% ipython --no-banner

In [1]: import numpy as np

In [2]: from numpy import linalg as LA

In [3]: np.set_printoptions(precision=2, suppress=True, linewidth=100)

In [4]: Z = np.sign(np.array([[4, -9, 1, 0], [9, -9, -9, -4], [4, -1, -9, 5], [-6, 5, -5, -2]]))

In [5]: out = (np.tril(Z, -1) + np.eye(4)) @ (np.triu(Z, 1) + np.eye(4))

In [6]: vals = np.array([-1, -2, 2, 2])

In [7]: F = np.rint(out * vals @ LA.inv(out)) + 0

In [8]: F
Out[8]: 
array([[-10.,   5.,   1.,  -3.],
       [  0.,  -1.,  -3.,  -3.],
       [-24.,  13.,   7.,  -3.],
       [ 24., -13.,  -5.,   5.]])

In [9]: np.abs(LA.svd(F)[2][-1])
Out[9]: array([0.28, 0.01, 0.67, 0.68])

In [10]: np.argsort(-LA.norm(F, axis=0).round(6), kind="stable")[:3]
Out[10]: array([0, 1, 2])

In [11]: [round(float(x), 2) for x in LA.svd(F, compute_uv=False)[:3]]
Out[11]: [41.54, 5.12, 0.37]

In [12]: LA.matrix_rank(F, rtol=0.1)
Out[12]: np.int64(2)

In [13]: x0 = np.array([2, 2, 1, 1])

In [14]: rhs = F @ x0

In [15]: beta, lr = np.zeros(4), 1 / LA.norm(F, 2) ** 2

In [16]: for i in range(250):
    ...:     beta -= lr * F.T @ (F @ beta - rhs)
    ...:     if i % 50 == 0: print(i, round(LA.norm(F @ beta - rhs), 2))
    ...: 
0 9.53
50 4.5
100 2.23
150 1.3
200 0.98

In [17]: round(LA.cond(F), 2)
Out[17]: np.float64(414.02)

In [18]: w1 = np.array([[-9, 9, 0, 8], [-4, -9, 7, -1], [0, -2, 7, -7], [0, 1, 2, 7]])

In [19]: beta = np.array([1, 1, 2, 2])

In [20]: hid = np.maximum(F @ w1 + beta, 0)

In [21]: (hid > 0).mean(axis=0)
Out[21]: array([0.75, 0.5 , 0.5 , 0.5 ])

In [22]: hid
Out[22]: 
array([[ 71.,   0.,  38.,   0.],
       [  5.,  13.,   0.,   3.],
       [165.,   0., 136.,   0.],
       [  0., 349.,   0., 277.]])

In [23]: (hid > 0).astype(int)
Out[23]: 
array([[1, 0, 1, 0],
       [1, 1, 0, 1],
       [1, 0, 1, 0],
       [0, 1, 0, 1]])

In [24]: Z = np.array([[-9, -8, -3], [-1, -9, 2], [3, -9, -5], [-3, 7, -5]])

In [25]: hid @ Z
Out[25]: 
array([[ -525.,  -910.,  -403.],
       [  -67.,  -136.,    -4.],
       [-1077., -2544., -1175.],
       [-1180., -1202.,  -687.]])

In [26]: K = np.loadtxt("mat.csv", delimiter=",")

In [27]: K
Out[27]: 
array([[ 5.7, -0.6, -0.5,  0. ],
       [ 0. , -1.5, -0.5,  0.2],
       [-1.5,  0.3,  0.5, -1.1],
       [ 1.5,  0.6,  0.1,  1.3],
       [ 2.7,  0.5,  1.1, -0.6]])

In [28]: w1 = np.array([[-3, 3, 1, 0, 2, -3],
    ...:     [3, -3, 1, -1, 0, -3],
    ...:     [2, -2, 2, 1, -1, -3],
    ...:     [-3, -3, -2, -2, 3, -1]])

In [29]: beta = np.array([1, 2, 1, -1, -2, -1])

In [30]: hid = np.maximum(K @ w1 + beta, 0)

In [31]: (hid > 0).mean(axis=0)
Out[31]: array([0.2, 0.8, 0.8, 0.4, 0.6, 0.4])

In [32]: Z = np.array([[5, -6, -7],
    ...:     [7, 3, 9],
    ...:     [-6, -5, 3],
    ...:     [0, 0, 6],
    ...:     [-9, -7, 8],
    ...:     [-2, -9, -8]])

In [33]: w1 @ Z
Out[33]: 
array([[-12,  35,  91],
       [ -6,  -5, -27],
       [ -1,   6,  -4],
       [-49,   7,   8]])

In [34]: (hid @ Z).round(6).argmax(axis=1)
Out[34]: array([2, 0, 0, 2, 2])

In [35]: proj = K @ LA.solve(K.T @ K, K.T)

In [36]: np.round((np.eye(5) - proj) @ K, 2) + 0
Out[36]: 
array([[0., 0., 0., 0.],
       [0., 0., 0., 0.],
       [0., 0., 0., 0.],
       [0., 0., 0., 0.],
       [0., 0., 0., 0.]])

In [37]: np.round(LA.eigvalsh(proj), 2) + 0
Out[37]: array([0., 1., 1., 1., 1.])

In [38]: np.round(proj @ K[:, 0], 2) + 0
Out[38]: array([ 5.7,  0. , -1.5,  1.5,  2.7])
